$ python -q
>>> import numpy as np
>>> import numpy.linalg as la
>>> np.set_printoptions(precision=2, suppress=True, linewidth=200, floatmode="fixed")
>>> M = np.load("sample1.npy")
>>> M
array([[0, 0, 0, 1, 1],
       [0, 0, 1, 0, 0],
       [0, 1, 0, 0, 0],
       [1, 0, 0, 0, 1],
       [1, 0, 0, 1, 0]])
>>> vec = np.array([0, 5, 5, 0, 1])
>>> target = M @ vec
>>> target
array([1, 5, 5, 1, 0])
>>> la.solve(M.T, M[3])
array([ 0.00,  0.00,  0.00,  1.00, -0.00])
>>> la.solve(M, target + M[:, 1])
array([0.00, 6.00, 5.00, 0.00, 1.00])
>>> la.solve(M, M[:, 0])
array([ 1.00,  0.00,  0.00,  0.00, -0.00])
>>> la.solve(M, 3 * target)
array([ 0.00, 15.00, 15.00,  0.00,  3.00])
>>> la.solve(M, target)
array([0.00, 5.00, 5.00, 0.00, 1.00])
>>> M @ M
array([[2, 0, 0, 1, 1],
       [0, 1, 0, 0, 0],
       [0, 0, 1, 0, 0],
       [1, 0, 0, 2, 1],
       [1, 0, 0, 1, 2]])
>>> np.argwhere(np.triu(M))
array([[0, 3],
       [0, 4],
       [1, 2],
       [3, 4]])
>>> L = np.diag(M.sum(axis=1)) - M
>>> la.matrix_rank(L)
np.int64(3)
>>> L @ np.ones(5)
array([0.00, 0.00, 0.00, 0.00, 0.00])
>>> L
array([[ 2,  0,  0, -1, -1],
       [ 0,  1, -1,  0,  0],
       [ 0, -1,  1,  0,  0],
       [-1,  0,  0,  2, -1],
       [-1,  0,  0, -1,  2]])
>>> round(la.det(L[1:, 1:]))
0
>>> round(la.det(M[::-1]), 2)
np.float64(-2.0)
>>> round(float(la.det(M.T)), 2)
-2.0
>>> la.eigvals(M)
array([ 2.00,  1.00, -1.00, -1.00, -1.00])
>>> round(la.eigvals(M).sum().real, 2)
np.float64(-0.0)
>>> F = np.load("layer2.npy")
>>> F
array([[ 0,  7,  0,  0,  9,  0,  0,  0,  0,  1,  1],
       [ 9,  0,  0,  0,  2,  0,  0,  0,  0,  0,  0],
       [ 0,  0,  0,  0,  7,  0,  0,  0,  7,  0,  0],
       [ 0, -7,  0,  0,  0,  0,  0,  0,  0,  0,  0],
       [ 8,  0,  0,  0,  0,  0, -2,  0,  0,  0,  0]])
>>> W = np.array([[-2, 1],
...     [2, -2],
...     [0, 2],
...     [1, 1],
...     [3, 3],
...     [-2, 0],
...     [-3, -1],
...     [-3, 1],
...     [-2, -1],
...     [3, -2],
...     [-1, 2]])
>>> b = np.array([-2, 0])
>>> H = np.maximum(F @ W + b, 0)
>>> (H > 0).astype(int)
array([[1, 1],
       [0, 1],
       [1, 1],
       [0, 1],
       [0, 1]])
>>> la.matrix_rank(H)
np.int64(2)
>>> W2 = np.array([[7, 3, 2], [2, 1, 8]])
>>> W @ W2
array([[-12,  -5,   4],
       [ 10,   4, -12],
       [  4,   2,  16],
       [  9,   4,  10],
       [ 27,  12,  30],
       [-14,  -6,  -4],
       [-23, -10, -14],
       [-19,  -8,   2],
       [-16,  -7, -12],
       [ 17,   7, -10],
       [ -3,  -1,  14]])
>>> (H @ W2).round(6).argmax(axis=1)
array([0, 2, 2, 2, 2])
>>> H @ W2
array([[313, 136, 186],
       [ 30,  15, 120],
       [ 63,  29, 122],
       [ 28,  14, 112],
       [ 20,  10,  80]])
>>> vec = np.array([2, 0, -5, 0, 2, 5, 2, 0, -2, -3, -3])
>>> h1 = np.maximum(F @ vec, 0)
>>> np.tanh(F @ vec)
array([1.00, 1.00, 0.00, 0.00, 1.00])
>>> h1
array([12, 22,  0,  0, 12])
>>> F.T @ h1
array([294,  84,   0,   0, 152,   0, -24,   0,   0,  12,  12])
>>> X = np.array([[1, -2, 0, 3, -1, -3, 3, -2],
...     [-1, 0, -2, -2, -3, -2, 3, 3],
...     [-3, -2, -2, 1, 0, 0, -1, -1],
...     [-1, -3, -3, 3, 0, -2, 1, 1],
...     [0, 0, -2, -3, -2, -1, 3, 3],
...     [3, 0, 1, -3, 2, -2, -3, 1],
...     [3, -3, 2, -1, -2, 0, 3, 3],
...     [-1, -2, -1, -2, -2, -3, 3, 2],
...     [-2, -3, 0, 1, 3, 2, 3, -2],
...     [0, 0, 1, -3, 1, 1, -1, -3],
...     [-1, -2, -1, 2, 2, 2, 0, -3],
...     [0, 0, -2, -3, -2, -3, 1, -1],
...     [-2, -3, -1, 1, 1, -3, -2, -2],
...     [3, 3, 0, 3, -3, -3, 3, 3]])
>>> X[-1] = X[0] + -2 * X[1]
>>> X
array([[ 1, -2,  0,  3, -1, -3,  3, -2],
       [-1,  0, -2, -2, -3, -2,  3,  3],
       [-3, -2, -2,  1,  0,  0, -1, -1],
       [-1, -3, -3,  3,  0, -2,  1,  1],
       [ 0,  0, -2, -3, -2, -1,  3,  3],
       [ 3,  0,  1, -3,  2, -2, -3,  1],
       [ 3, -3,  2, -1, -2,  0,  3,  3],
       [-1, -2, -1, -2, -2, -3,  3,  2],
       [-2, -3,  0,  1,  3,  2,  3, -2],
       [ 0,  0,  1, -3,  1,  1, -1, -3],
       [-1, -2, -1,  2,  2,  2,  0, -3],
       [ 0,  0, -2, -3, -2, -3,  1, -1],
       [-2, -3, -1,  1,  1, -3, -2, -2],
       [ 3, -2,  4,  7,  5,  1, -3, -8]])
>>> rng = np.random.default_rng(67295)
>>> lab = rng.permutation(8)
>>> Y = X[:, lab] * rng.choice([-1, 1], 8)
>>> Y
array([[ 3,  0, -1, -3,  1, -2, -2,  3],
       [-2,  2, -3, -2, -1,  3,  0,  3],
       [ 1,  2,  0,  0, -3, -1, -2, -1],
       [ 3,  3,  0, -2, -1,  1, -3,  1],
       [-3,  2, -2, -1,  0,  3,  0,  3],
       [-3, -1,  2, -2,  3,  1,  0, -3],
       [-1, -2, -2,  0,  3,  3, -3,  3],
       [-2,  1, -2, -3, -1,  2, -2,  3],
       [ 1,  0,  3,  2, -2, -2, -3,  3],
       [-3, -1,  1,  1,  0, -3,  0, -1],
       [ 2,  1,  2,  2, -1, -3, -2,  0],
       [-3,  2, -2, -3,  0, -1,  0,  1],
       [ 1,  1,  1, -3, -2, -2, -3, -2],
       [ 7, -4,  5,  1,  3, -8, -2, -3]])
>>> Uu, _, Vt = la.svd(X.T @ Y)
>>> lab
array([3, 2, 4, 5, 0, 7, 1, 6])
>>> np.round(Uu @ Vt, 2) + 0
array([[ 0.00,  0.00,  0.00,  0.00,  1.00,  0.00,  0.00,  0.00],
       [ 0.00,  0.00,  0.00,  0.00,  0.00,  0.00,  1.00,  0.00],
       [ 0.00, -1.00,  0.00,  0.00,  0.00,  0.00,  0.00,  0.00],
       [ 1.00,  0.00,  0.00,  0.00,  0.00,  0.00,  0.00,  0.00],
       [ 0.00,  0.00,  1.00,  0.00,  0.00,  0.00,  0.00,  0.00],
       [ 0.00,  0.00,  0.00,  1.00,  0.00,  0.00,  0.00,  0.00],
       [ 0.00,  0.00,  0.00,  0.00,  0.00,  0.00,  0.00,  1.00],
       [ 0.00,  0.00,  0.00,  0.00,  0.00,  1.00,  0.00,  0.00]])
>>> np.round(la.lstsq(X, Y)[0], 2) + 0
array([[ 0.00,  0.00,  0.00,  0.00,  1.00,  0.00,  0.00,  0.00],
       [ 0.00,  0.00,  0.00,  0.00,  0.00,  0.00,  1.00,  0.00],
       [ 0.00, -1.00,  0.00,  0.00,  0.00,  0.00,  0.00,  0.00],
       [ 1.00,  0.00,  0.00,  0.00,  0.00,  0.00,  0.00,  0.00],
       [ 0.00,  0.00,  1.00,  0.00,  0.00,  0.00,  0.00,  0.00],
       [ 0.00,  0.00,  0.00,  1.00,  0.00,  0.00,  0.00,  0.00],
       [ 0.00,  0.00,  0.00,  0.00,  0.00,  0.00,  0.00,  1.00],
       [ 0.00,  0.00,  0.00,  0.00,  0.00,  1.00,  0.00,  0.00]])
>>> proj = X @ la.solve(X.T @ X, X.T)
>>> np.allclose(proj @ proj, proj)
True
>>> np.round(proj @ X[:, 0], 2) + 0
array([ 1.00, -1.00, -3.00, -1.00,  0.00,  3.00,  3.00, -1.00, -2.00,  0.00, -1.00,  0.00, -2.00,  3.00])
>>> vec = np.array([1, 1, -2, -2, 2, -1, -2, -2])
>>> target = X @ vec
>>> np.round(la.pinv(X) @ X, 2) + 0
array([[1.00, 0.00, 0.00, 0.00, 0.00, 0.00, 0.00, 0.00],
       [0.00, 1.00, 0.00, 0.00, 0.00, 0.00, 0.00, 0.00],
       [0.00, 0.00, 1.00, 0.00, 0.00, 0.00, 0.00, 0.00],
       [0.00, 0.00, 0.00, 1.00, 0.00, 0.00, 0.00, 0.00],
       [0.00, 0.00, 0.00, 0.00, 1.00, 0.00, 0.00, 0.00],
       [0.00, 0.00, 0.00, 0.00, 0.00, 1.00, 0.00, 0.00],
       [0.00, 0.00, 0.00, 0.00, 0.00, 0.00, 1.00, 0.00],
       [0.00, 0.00, 0.00, 0.00, 0.00, 0.00, 0.00, 1.00]])
>>> target = target + 0.3 * rng.normal(size=14)
>>> target
array([ -7.59,  -8.77,   0.69,  -5.88,  -5.32,  16.87, -18.71,  -8.07,  -5.18,  13.21,   2.70,   9.24,   7.90,  10.05])
>>> b, *_ = la.lstsq(X, target)
>>> np.round(X.T @ (target - X @ b), 2) + 0
array([0.00, 0.00, 0.00, 0.00, 0.00, 0.00, 0.00, 0.00])
>>> round(la.norm(target - X @ b), 2)
np.float64(0.52)
>>> b
array([ 0.96,  1.17, -2.00, -1.97,  2.04, -1.12, -1.93, -2.06])
>>> u = np.array([1, -2, 1])
>>> np.correlate(X[12], X[13], "full")
array([ 16,  30,  15, -18, -41, -12,  16,  27,  -7, -34, -35, -13, -13,  -2,  -6])
>>> np.polyval(u, X[12])
array([ 9, 16,  4,  0,  0, 16,  9,  9])
>>> np.cross(X[12, :3], X[13, :3])
array([-14,   5,  13])
>>> arr = np.loadtxt("out0.csv", delimiter=",")
>>> arr
array([[-32.44,  -1.20,  19.52, -18.65, -18.98,  -1.99,  41.55],
       [-28.35, -25.82, -24.08,  18.65,  26.35, -24.26,  -4.93],
       [-28.19, -28.51, -24.55,  18.10,  25.30, -27.55,  -5.99],
       [-29.73,  -2.28,  20.78, -16.60, -19.59,  -2.39,  41.31],
       [-26.37, -28.97, -24.64,  17.95,  26.51, -27.64,  -6.24],
       [-29.32,  -2.32,  21.11, -16.88, -18.01,  -1.40,  42.27],
       [-29.88,  -2.97,  17.75, -19.89, -19.26,  -1.74,  41.89],
       [-29.58,  -2.02,  18.35, -17.54, -17.53,  -0.46,  43.52],
       [  9.90, -24.20,  -2.64, -14.33,  -2.67,   4.02,  32.11],
       [-28.64, -28.01, -23.03,  18.83,  26.05, -24.59,  -7.44],
       [ 10.30, -22.21,  -1.63, -13.84,  -4.91,   3.51,  29.29],
       [-29.12,  -2.05,  20.36, -19.03, -17.16,  -2.01,  40.90],
       [-30.85,  -1.08,  21.22, -18.68, -18.65,   0.13,  43.24],
       [ 10.55, -22.34,  -5.20, -15.46,  -4.97,   4.44,  31.25],
       [ 10.22, -23.18,  -4.77, -14.50,  -3.87,   4.70,  28.86],
       [-31.56,  -1.27,  19.94, -19.36, -18.57,  -0.96,  40.90],
       [-30.14,  -1.25,  19.51, -17.36, -16.45,  -2.04,  41.98],
       [-26.96, -27.89, -23.97,  17.41,  24.23, -25.78,  -5.68],
       [-27.52, -29.63, -25.39,  18.31,  25.69, -24.02,  -7.28],
       [-29.07,  -2.33,  18.77, -18.59, -18.08,  -2.36,  40.72],
       [-27.82, -28.76, -23.64,  18.94,  26.24, -25.72,  -6.56],
       [-28.18, -27.36, -25.29,  18.54,  25.33, -27.76,  -6.91],
       [  8.42, -24.21,  -5.85, -14.06,  -4.36,   4.39,  32.72],
       [-28.33,  -1.46,  21.03, -17.92, -20.04,  -0.79,  44.13],
       [ 12.16, -21.91,  -3.84, -15.11,  -4.12,   3.00,  32.74],
       [-27.59, -26.84, -23.82,  17.05,  24.64, -26.21,  -8.00],
       [  9.86, -23.44,  -2.73, -14.79,  -4.10,   3.39,  32.73],
       [ 10.13, -25.94,  -4.62, -12.74,  -5.77,   2.41,  32.93],
       [-28.87, -26.13, -24.44,  18.23,  25.54, -26.80,  -5.86],
       [  8.91, -22.09,  -5.44, -13.31,  -5.12,   4.01,  31.70],
       [ 11.06, -24.36,  -2.59, -12.55,  -3.15,   5.50,  32.54],
       [-29.61,  -3.07,  19.30, -17.53, -19.10,  -1.08,  42.62]])
>>> u, r1 = arr[0], arr[29]
>>> round(float(u @ u), 2)
3873.25
>>> round(float(u @ r1), 2)
1285.84
>>> pr = (u @ r1) / (u @ u) * u
>>> r1 - pr
array([ 19.68, -21.69, -11.92,  -7.12,   1.18,   4.67,  17.91])
>>> round(la.norm(u + r1) ** 2 + la.norm(u - r1) ** 2, 2)
np.float64(11389.08)
>>> pr
array([-10.77,  -0.40,   6.48,  -6.19,  -6.30,  -0.66,  13.79])
